% ipython --no-banner

In [1]: import numpy as np

In [2]: np.set_printoptions(precision=1, suppress=True, linewidth=160)

In [3]: mat = np.load("sample8.npy")

In [4]: mat
Out[4]: 
array([[-0.6,  0.6,  0.8, -0.5, -0.7,  0.8],
       [ 1. , -0.9, -0.5, -0.1, -1. , -0.3],
       [-1. ,  1. ,  0.6, -1. ,  0.7,  0.9],
       [-0.7,  0.2,  0.5, -0.7,  0.3,  0.8],
       [-0.8, -0.8,  1. ,  0.7, -0.1,  1. ],
       [-1. ,  1. ,  0.9, -1. ,  1. ,  1. ],
       [-0.9, -0.7,  0.6,  0.8,  1. ,  0.8],
       [ 0.2, -1. ,  0.2,  1. ,  1. ,  0. ],
       [ 0.9, -1. , -0.5,  1. ,  0.6, -0.8],
       [-1. ,  1. , -0.8, -1. ,  1. , -0.7],
       [-1. ,  1. ,  0.5, -1. ,  1. ,  0.5],
       [-0.9,  0.9,  0.8, -0.8, -0.4,  0.8],
       [ 0.9, -0.8, -0.6,  0.7, -0.6, -0.7],
       [ 1. ,  0. , -1. , -0.9, -0.6, -1. ],
       [-0.6, -1. ,  1. ,  1. ,  0.9,  1. ],
       [ 0.9,  1. , -1. , -1. , -0.9, -1. ],
       [-0.9,  1. , -0.6, -1. , -0.7, -0.5],
       [-1. ,  0.8,  0.1, -0.3,  1. , -0.1],
       [-0.7, -0.1,  0.5,  0.8,  0.7,  0.2],
       [-0.4, -0.6,  0.2,  1. ,  0.9, -0.4],
       [-0.6, -1. ,  1. ,  1. , -0.1,  1. ],
       [ 1. , -0.5, -1. , -0.8, -1. , -1. ],
       [-1. ,  1. ,  0.1, -1. ,  1. ,  0.2],
       [ 1. , -1. , -0.8,  0.4, -1. , -0.8],
       [ 0.7, -0.2, -0.8,  0.2,  0.1, -0.8],
       [-0.9,  0. ,  0.3,  1. ,  1. , -0.3],
       [ 0.9, -1. ,  0.8,  1. ,  0.1,  0.6],
       [-1. ,  1. , -0.7, -0.9,  1. , -0.7]])

In [5]: M2 = mat / np.sqrt((mat ** 2).mean(axis=1, keepdims=True))

In [6]: np.linalg.matrix_rank(M2) == np.linalg.matrix_rank(mat)
Out[6]: np.True_

In [7]: np.linalg.matrix_rank(mat - mat.mean(axis=1, keepdims=True))
Out[7]: np.int64(5)

In [8]: np.linalg.norm(M2, axis=1)
Out[8]: array([2.4, 2.4, 2.4, 2.4, 2.4, 2.4, 2.4, 2.4, 2.4, 2.4, 2.4, 2.4, 2.4, 2.4, 2.4, 2.4, 2.4, 2.4, 2.4, 2.4, 2.4, 2.4, 2.4, 2.4, 2.4, 2.4, 2.4, 2.4])

In [9]: d = np.linalg.norm(mat[:, None] - mat[None], axis=-1)

In [10]: np.flatnonzero(d[14] < d.mean() / 2)
Out[10]: array([ 4,  6, 14, 20])

In [11]: d[:5, :5]
Out[11]: 
array([[0. , 2.8, 1.6, 1.1, 2. ],
       [2.8, 0. , 3.7, 2.9, 2.9],
       [1.6, 3.7, 0. , 1. , 2.6],
       [1.1, 2.9, 1. , 0. , 1.8],
       [2. , 2.9, 2.6, 1.8, 0. ]])

In [12]: d.shape
Out[12]: (28, 28)

In [13]: (d + 1e9 * np.eye(28)).round(6).argmin(axis=1)
Out[13]: array([11, 23,  5,  2, 20,  2, 14, 19, 12, 27, 22,  0, 23, 21,  6, 13, 27, 22, 25, 25,  4, 13, 10, 12, 12, 18,  7,  9])

In [14]: d[14].round(6).argsort(kind="stable")[:4]
Out[14]: array([14,  6, 20,  4])

In [15]: np.linalg.matrix_rank(d ** 2)
Out[15]: np.int64(8)

In [16]: d.mean(axis=1).argmax()
Out[16]: np.int64(15)

In [17]: data = np.array([[-2.0, 3.0, 0.0, 3.0, 2.0],
    ...:     [0.0, 0.0, 2.0, 3.0, 1.0],
    ...:     [0.0, 0.0, 2.0, 3.0, 1.0],
    ...:     [0.0, 3.0, 0.0, 3.0, 0.0],
    ...:     [0.0, 0.0, 2.0, 1.0, 3.0]])

In [18]: np.linalg.matrix_rank(data, rtol=0.1)
Out[18]: np.int64(4)

In [19]: np.argsort(-np.linalg.norm(data, axis=0).round(6), kind="stable")[:3]
Out[19]: array([3, 1, 4])

In [20]: np.allclose(data[:-1].T @ np.linalg.lstsq(data[:-1].T, data[-1])[0], data[-1])
Out[20]: False

In [21]: rng = np.random.default_rng(573476)

In [22]: lab = rng.permutation(5)

In [23]: lab
Out[23]: array([4, 0, 3, 1, 2])

In [24]: M2 = data[lab][:, lab]

In [25]: np.trace(M2)
Out[25]: np.float64(6.0)

In [26]: round(np.linalg.det(M2), 1), np.round(np.linalg.det(data[lab]), 1)
Out[26]: (np.float64(0.0), np.float64(0.0))

In [27]: Uu, sv, VT = np.linalg.svd(data)

In [28]: np.argmax(sv[:-1] / (sv[1:] + 1e-6)) + 1
Out[28]: np.int64(4)

In [29]: sv.round(1) + 0
Out[29]: array([7.8, 4.2, 2.6, 1.1, 0. ])

In [30]: M2 = Uu[:, :4] @ np.diag(sv[:4]) @ VT[:4]

In [31]: np.linalg.matrix_rank(data, rtol=0.05)
Out[31]: np.int64(4)

In [32]: round(float(np.abs(data - M2).max()), 1)
Out[32]: 0.0

In [33]: M2.round(1) + 0
Out[33]: 
array([[-2.,  3.,  0.,  3.,  2.],
       [ 0.,  0.,  2.,  3.,  1.],
       [ 0.,  0.,  2.,  3.,  1.],
       [ 0.,  3.,  0.,  3.,  0.],
       [ 0.,  0.,  2.,  1.,  3.]])

In [34]: round(float(np.linalg.norm(data - M2, 2)), 1), round(float(sv[4]), 1)
Out[34]: (0.0, 0.0)

In [35]: np.round(np.linalg.norm(data - M2) / np.linalg.norm(data), 1)
Out[35]: np.float64(0.0)

In [36]: M2 = data / np.sqrt((data ** 2).mean(axis=1, keepdims=True))

In [37]: data - data.mean(axis=1, keepdims=True)
Out[37]: 
array([[-3.2,  1.8, -1.2,  1.8,  0.8],
       [-1.2, -1.2,  0.8,  1.8, -0.2],
       [-1.2, -1.2,  0.8,  1.8, -0.2],
       [-1.2,  1.8, -1.2,  1.8, -1.2],
       [-1.2, -1.2,  0.8, -0.2,  1.8]])

In [38]: F = np.load("data.npy")

In [39]: F
Out[39]: 
array([[-0.3,  0.3, -0.6,  0. , -0.2, -0.1, -0.2],
       [-0.3, -3.6, -0.6,  1.6,  0.7, -0.1, -0.2],
       [-0.3, -1. , -1.9,  0.3,  1. , -0.6, -0.2],
       [ 0.1, -2.4, -0.3,  0.8,  0. , -0.3,  0.4],
       [-0.2, -4.6, -0.7,  1.8,  0. , -0.4,  0.2],
       [ 0.3,  0.1, -0.4,  0.4, -0.2,  0.2, -0.4],
       [ 0.2,  1. , -2.1,  0.2,  0.9, -0.1, -0.5],
       [ 0.1,  1.2, -2.2,  0.5,  0. , -0.1, -0.5],
       [ 0. , -4.1, -1. ,  1.8,  0.6,  0.3,  0.3],
       [ 0.4,  1.6, -1.5,  0.3,  0.6,  0. , -0.6],
       [-0.3,  1.4, -1.6,  0.5,  0.7, -0.7, -0.5],
       [-0.2, -2.5, -1.3,  1.4,  0.3,  0.1,  0.6],
       [-0.6,  0.8, -3.7,  1.1,  1.5,  0.1, -1.2],
       [ 0.1, -0.9, -2.2,  1.2,  1.1, -0.1, -0.5],
       [-0.3,  1. , -3.5,  1.3,  1.3, -0.1, -0.9],
       [ 0.2,  1.7, -1.3,  0. ,  0.8,  0.7, -0.5],
       [-0.5, -0.5, -1.7,  0.7,  0.5,  0. , -0.2],
       [-0.1, -0.8, -3.9,  2.1,  1.8,  0.5, -0.3],
       [ 0.1, -4. , -0.6,  1.7,  0.4,  0.5,  0.4]])

In [40]: lab = rng.permutation(7)

In [41]: M2 = F[:, lab] * rng.choice([-1, 1], 7)

In [42]: M2
Out[42]: 
array([[-0.1, -0.3, -0.3,  0.2,  0.6, -0.2, -0. ],
       [-0.1, -0.3,  3.6,  0.2,  0.6,  0.7, -1.6],
       [-0.6, -0.3,  1. ,  0.2,  1.9,  1. , -0.3],
       [-0.3,  0.1,  2.4, -0.4,  0.3,  0. , -0.8],
       [-0.4, -0.2,  4.6, -0.2,  0.7,  0. , -1.8],
       [ 0.2,  0.3, -0.1,  0.4,  0.4, -0.2, -0.4],
       [-0.1,  0.2, -1. ,  0.5,  2.1,  0.9, -0.2],
       [-0.1,  0.1, -1.2,  0.5,  2.2,  0. , -0.5],
       [ 0.3,  0. ,  4.1, -0.3,  1. ,  0.6, -1.8],
       [ 0. ,  0.4, -1.6,  0.6,  1.5,  0.6, -0.3],
       [-0.7, -0.3, -1.4,  0.5,  1.6,  0.7, -0.5],
       [ 0.1, -0.2,  2.5, -0.6,  1.3,  0.3, -1.4],
       [ 0.1, -0.6, -0.8,  1.2,  3.7,  1.5, -1.1],
       [-0.1,  0.1,  0.9,  0.5,  2.2,  1.1, -1.2],
       [-0.1, -0.3, -1. ,  0.9,  3.5,  1.3, -1.3],
       [ 0.7,  0.2, -1.7,  0.5,  1.3,  0.8, -0. ],
       [ 0. , -0.5,  0.5,  0.2,  1.7,  0.5, -0.7],
       [ 0.5, -0.1,  0.8,  0.3,  3.9,  1.8, -2.1],
       [ 0.5,  0.1,  4. , -0.4,  0.6,  0.4, -1.7]])

In [43]: Uu, _, VT = np.linalg.svd(F.T @ M2)

In [44]: np.round(Uu @ VT, 1) + 0
Out[44]: 
array([[ 0.,  1.,  0.,  0.,  0.,  0.,  0.],
       [ 0.,  0., -1.,  0.,  0.,  0.,  0.],
       [ 0.,  0.,  0.,  0., -1.,  0.,  0.],
       [ 0.,  0.,  0.,  0.,  0.,  0., -1.],
       [ 0.,  0.,  0.,  0.,  0.,  1.,  0.],
       [ 1.,  0.,  0.,  0.,  0.,  0.,  0.],
       [ 0.,  0.,  0., -1.,  0.,  0.,  0.]])

In [45]: lab = M2[:, 0] > np.median(M2[:, 0])

In [46]: f = M2[lab].mean(axis=0) - M2[~lab].mean(axis=0)

In [47]: f
Out[47]: array([ 0.5,  0.1,  0.1, -0.1,  0.1,  0.2, -0.2])

In [48]: lab.astype(int)
Out[48]: array([0, 0, 0, 0, 0, 1, 0, 0, 1, 1, 0, 1, 1, 0, 0, 1, 1, 1, 1])

In [49]: round((((M2 - M2.mean(axis=0)) @ f > 0) == lab).mean(), 1)
Out[49]: np.float64(0.6)

In [50]: x0 = np.array([5, 9, 3, 6, 4, 1, 0])

In [51]: a = np.maximum(F @ x0, 0)

In [52]: np.maximum(F @ (3 * x0), 0)
Out[52]: array([ 0. ,  0. ,  0. ,  0. ,  0. ,  9. , 25.2, 22.8,  0. , 48.3, 34.2,  0. , 17.4,  0. , 29.7, 48.9,  0. ,  2.7,  0. ])

In [53]: gram = np.cov(F, rowvar=False)

In [54]: np.argsort(-F.std(axis=0).round(6), kind="stable")
Out[54]: array([1, 2, 3, 4, 6, 5, 0])

In [55]: gram.round(1) + 0
Out[55]: 
array([[ 0.1,  0.1,  0.1,  0. ,  0. ,  0. ,  0. ],
       [ 0.1,  4.5, -1.1, -1. ,  0.3,  0. , -0.8],
       [ 0.1, -1.1,  1.2, -0.1, -0.5,  0. ,  0.3],
       [ 0. , -1. , -0.1,  0.5,  0.1,  0.1,  0.1],
       [ 0. ,  0.3, -0.5,  0.1,  0.3,  0. , -0.1],
       [ 0. ,  0. ,  0. ,  0.1,  0. ,  0.1,  0. ],
       [ 0. , -0.8,  0.3,  0.1, -0.1,  0. ,  0.2]])

In [56]: np.polyfit(F[:, 0], F[:, 6], 1)
Out[56]: array([ 0.2, -0.2])

In [57]: np.round(np.corrcoef(F.T), 1) + 0
Out[57]: 
array([[ 1. ,  0.1,  0.3, -0.2, -0.3,  0.3,  0.1],
       [ 0.1,  1. , -0.5, -0.7,  0.2,  0. , -0.8],
       [ 0.3, -0.5,  1. , -0.2, -0.8, -0.1,  0.7],
       [-0.2, -0.7, -0.2,  1. ,  0.3,  0.2,  0.4],
       [-0.3,  0.2, -0.8,  0.3,  1. ,  0.2, -0.5],
       [ 0.3,  0. , -0.1,  0.2,  0.2,  1. ,  0.1],
       [ 0.1, -0.8,  0.7,  0.4, -0.5,  0.1,  1. ]])

In [58]: K = np.array([[0, 0, 3, -1, 5, 0],
    ...:     [0, 0, -2, -1, -1, -2],
    ...:     [-3, 2, 0, -1, 5, -1],
    ...:     [1, 1, 1, 0, 1, 2],
    ...:     [-5, 1, -5, -1, 0, -3],
    ...:     [0, 2, 1, -2, 3, 0]])

In [59]: np.allclose(K, K.T)
Out[59]: False

In [60]: assert K == K.T
ValueError: The truth value of an array with more than one element is ambiguous. Use a.any() or a.all()


In [61]: np.linalg.matrix_power(K, 2)
Out[61]: 
array([[-35,  10, -26,  -8,  14, -20],
       [ 10, -10,   2,   7, -17,   3],
       [-26,   2, -40,  -2, -21, -21],
       [ -8,   7,  -2,  -8,  15,  -6],
       [ 14, -17, -21,  15, -61,   1],
       [-20,   3, -21,  -6,   1, -18]])

In [62]: K @ K
Out[62]: 
array([[-35,  10, -26,  -8,  14, -20],
       [ 10, -10,   2,   7, -17,   3],
       [-26,   2, -40,  -2, -21, -21],
       [ -8,   7,  -2,  -8,  15,  -6],
       [ 14, -17, -21,  15, -61,   1],
       [-20,   3, -21,  -6,   1, -18]])

In [63]: round(float(np.abs(np.linalg.eigvals(K)).max()), 1)
Out[63]: 9.0

In [64]: E = np.load("test6.npy")

In [65]: E
Out[65]: 
array([[ 9,  6,  4,  9],
       [ 3,  9,  3,  1],
       [ 5,  7, 12,  0],
       [ 3,  9,  6,  7]])

In [66]: x0 = np.array([-3, -8, -8, 1])

In [67]: np.einsum("ij,j->i", E, x0)
Out[67]: array([ -98, -104, -167, -122])

In [68]: E * x0
Out[68]: 
array([[-27, -48, -32,   9],
       [ -9, -72, -24,   1],
       [-15, -56, -96,   0],
       [ -9, -72, -48,   7]])

In [69]: E @ x0
Out[69]: array([ -98, -104, -167, -122])

In [70]: np.linalg.norm(E @ x0) <= np.linalg.norm(E, 2) * np.linalg.norm(x0) + 1e-9
Out[70]: np.True_
